% ipython --no-banner

In [1]: import numpy as np

In [2]: from numpy import linalg as LA

In [3]: np.set_printoptions(precision=2, suppress=True, linewidth=200, sign=" ")

In [4]: K = np.load("case17.npy")

In [5]: K
Out[5]: 
array([[  5,   4,   5,   4],
       [  1,   4,   1,   4],
       [ 10,   8,   0,   0],
       [  2,   8,   0,   0]])

In [6]: vec = np.array([1, 4, 1, 3])

In [7]: h = np.maximum(K @ vec, 0)

In [8]: K * (h > 1e-9)[:, None]
Out[8]: 
array([[  5,   4,   5,   4],
       [  1,   4,   1,   4],
       [ 10,   8,   0,   0],
       [  2,   8,   0,   0]])

In [9]: vec = np.array([-5, -2, 0, 3])

In [10]: np.einsum("ij,j->i", K, vec)
Out[10]: array([-21,  -1, -66, -26])

In [11]: (K @ vec).argmax()
Out[11]: np.int64(1)

In [12]: K * vec
Out[12]: 
array([[-25,  -8,   0,  12],
       [ -5,  -8,   0,  12],
       [-50, -16,   0,   0],
       [-10, -16,   0,   0]])

In [13]: K @ np.ones(4)
Out[13]: array([ 18.,  10.,  18.,  10.])

In [14]: K @ np.eye(4)[3]
Out[14]: array([ 4.,  4.,  0.,  0.])

In [15]: rng = np.random.default_rng(6)

In [16]: M2 = K + rng.integers(-2, 3, (4, 1)) @ rng.integers(-2, 3, (1, 4))

In [17]: M2
Out[17]: 
array([[ 5,  4,  5,  4],
       [ 1,  4,  1,  4],
       [10,  8,  0,  0],
       [ 0,  9, -1,  1]])

In [18]: LA.matrix_rank(M2 - K, tol=1e-8)
Out[18]: np.int64(1)

In [19]: cent = np.array([[4, -3, 5, -5, 3],
    ...:     [2, -2, 0, -1, 1],
    ...:     [3, 1, -4, 0, 2],
    ...:     [-1, 1, -1, 0, -5]])

In [20]: E = rng.normal(size=(25, 4)) @ cent + np.array([3, -3, -3, 3, -9])

In [21]: E
Out[21]: 
array([[ -0.65,   3.44, -14.74,   9.47, -17.67],
       [  8.93,  -7.11,  -1.44,  -1.77,  -7.72],
       [ -1.35,  -1.86,   0.9 ,   3.18, -13.13],
       [  5.3 ,  -0.71, -12.87,   4.63, -15.88],
       [  3.76,  -7.41,   1.31,   1.75,  -5.42],
       [  0.82,  -7.14,   5.53,   2.31,  -3.02],
       [  5.93,  -0.74,  -6.45,   2.09,  -8.35],
       [  7.49,  -3.6 ,  -4.89,   1.26,  -5.31],
       [  6.3 ,  -6.11,   4.01,  -1.9 ,  -3.32],
       [  0.87,  -3.73,   1.44,  -0.02, -18.91],
       [  0.75,   0.47,  -8.14,   4.93, -18.16],
       [  5.57,  -5.33,  -2.67,   3.04,  -1.23],
       [  7.5 ,  -7.67,   1.94,  -1.98,  -6.01],
       [ -7.85,   4.78,  -9.57,  12.03, -18.94],
       [  4.51,  -1.11,  -9.31,   5.06,  -8.66],
       [  3.71,  -8.12,   4.11,  -1.32, -12.04],
       [ -2.52,   1.45, -12.69,  11.99, -11.1 ],
       [ -2.76,   0.04,  -6.84,   8.45, -13.6 ],
       [ -2.34,  -2.71,  -3.09,   6.99, -11.73],
       [ -0.11,  -6.27,   1.44,   3.69,  -9.83],
       [  2.41,  -6.19,   7.59,  -2.25, -10.  ],
       [  0.56,  -4.53,  -0.96,   3.62, -11.83],
       [  2.99,  -6.75,   3.33,  -1.37, -15.3 ],
       [ -6.65,   1.93,  -3.84,   9.02, -15.9 ],
       [  3.76,  -2.1 ,  -6.91,   4.17, -10.12]])

In [22]: P = E @ LA.solve(E.T @ E, E.T)

In [23]: np.allclose(P @ P, P)
Out[23]: True

In [24]: P @ E[:, 4]
Out[24]: 
array([-17.67,  -7.72, -13.13, -15.88,  -5.42,  -3.02,  -8.35,  -5.31,  -3.32, -18.91, -18.16,  -1.23,  -6.01, -18.94,  -8.66, -12.04, -11.1 , -13.6 , -11.73,  -9.83, -10.  , -11.83, -15.3 , -15.9 ,
       -10.12])

In [25]: C2 = np.cov(E, rowvar=False)

In [26]: C2.shape
Out[26]: (5, 5)

In [27]: np.corrcoef(E.T)
Out[27]: 
array([[ 1.  , -0.63,  0.24, -0.76,  0.61],
       [-0.63,  1.  , -0.84,  0.86, -0.62],
       [ 0.24, -0.84,  1.  , -0.76,  0.4 ],
       [-0.76,  0.86, -0.76,  1.  , -0.45],
       [ 0.61, -0.62,  0.4 , -0.45,  1.  ]])

In [28]: round(float(np.corrcoef(E[:, 3], E[:, 0])[0, 1]), 2)
Out[28]: -0.76

In [29]: np.argsort(-E.std(axis=0).round(6), kind="stable")
Out[29]: array([ 2,  4,  3,  0,  1])

In [30]: np.median(E, axis=0)
Out[30]: array([  2.41,  -3.6 ,  -2.67,   3.18, -11.1 ])
